In [1]: import numpy as np

In [2]: from numpy import linalg as LA

In [3]: np.set_printoptions(precision=2, suppress=True, linewidth=140)

In [4]: W0 = np.load("layer7.npy")

In [5]: W0
Out[5]: 
array([[ 2, -4, -2],
       [-2,  4,  2],
       [ 0,  0,  0],
       [ 0,  0,  0]])

In [6]: Uu, sig, VT = LA.svd(W0)

In [7]: sig.round(2) + 0
Out[7]: array([6.93, 0.  , 0.  ])

In [8]: Y = Uu[:, :1] @ np.diag(sig[:1]) @ VT[:1]

In [9]: round(float(LA.norm(W0 - Y) / LA.norm(W0)), 2)
Out[9]: 0.0

In [10]: np.round(LA.norm(W0 - Y, 2), 2), round(float(sig[1]), 2)
Out[10]: (np.float64(0.0), 0.0)

In [11]: round(float(np.abs(W0 - Y).max()), 2)
Out[11]: 0.0

In [12]: np.argsort(-LA.norm(W0, axis=0).round(6), kind="stable")[:3]
Out[12]: array([1, 0, 2])

In [13]: [round(float(x), 2) for x in LA.svd(W0, compute_uv=False)[:3]]
Out[13]: [6.93, 0.0, 0.0]

In [14]: Uu, sig, VT = LA.svd(W0)

In [15]: V = VT[:(sig > 1e-8).sum()]

In [16]: rng = np.random.default_rng(3456)

In [17]: x = W0[2] + -1 * W0[1] + rng.integers(2) * np.eye(3)[0]

In [18]: x
Out[18]: array([ 3., -4., -2.])

In [19]: LA.matrix_rank(np.vstack([W0, x]))
Out[19]: np.int64(2)

In [20]: np.round(LA.norm(x - V.T @ V @ x), 2)
Out[20]: np.float64(0.91)

In [21]: rk = LA.matrix_rank(W0)

In [22]: rk
Out[22]: np.int64(1)

In [23]: N = LA.svd(W0)[2][rk:].T

In [24]: [int(LA.matrix_rank(W0[:i])) for i in range(1, len(W0) + 1)]
Out[24]: [1, 1, 1, 1]

In [25]: x = np.array([9, -4, -7])

In [26]: W0 @ x
Out[26]: array([ 48, -48,   0,   0])

In [27]: W0 @ np.ones(3)
Out[27]: array([-4.,  4.,  0.,  0.])

In [28]: (W0 @ x).argmax()
Out[28]: np.int64(0)

In [29]: np.einsum("ij,j->i", W0, x)
Out[29]: array([ 48, -48,   0,   0])

In [30]: np.sign((W0 @ x).round(6))
Out[30]: array([ 1, -1,  0,  0])

In [31]: (W0 * x).sum(axis=1)
Out[31]: array([ 48, -48,   0,   0])

In [32]: W0 @ np.eye(3)[2]
Out[32]: array([-2.,  2.,  0.,  0.])

In [33]: E = np.array([[1.0, 3.0, 0.0], [1.0, -2.0, 0.0], [0.0, 0.0, 0.0]])

In [34]: round(LA.det(E.T), 2)
Out[34]: np.float64(0.0)

In [35]: np.round(LA.eigvals(E).sum().real, 2)
Out[35]: np.float64(-1.0)

In [36]: LA.eigvals(E)
Out[36]: array([ 1.79, -2.79,  0.  ])

In [37]: LA.matrix_rank(E, rtol=0.1)
Out[37]: np.int64(2)

In [38]: LA.cond(E) > 100
Out[38]: np.True_
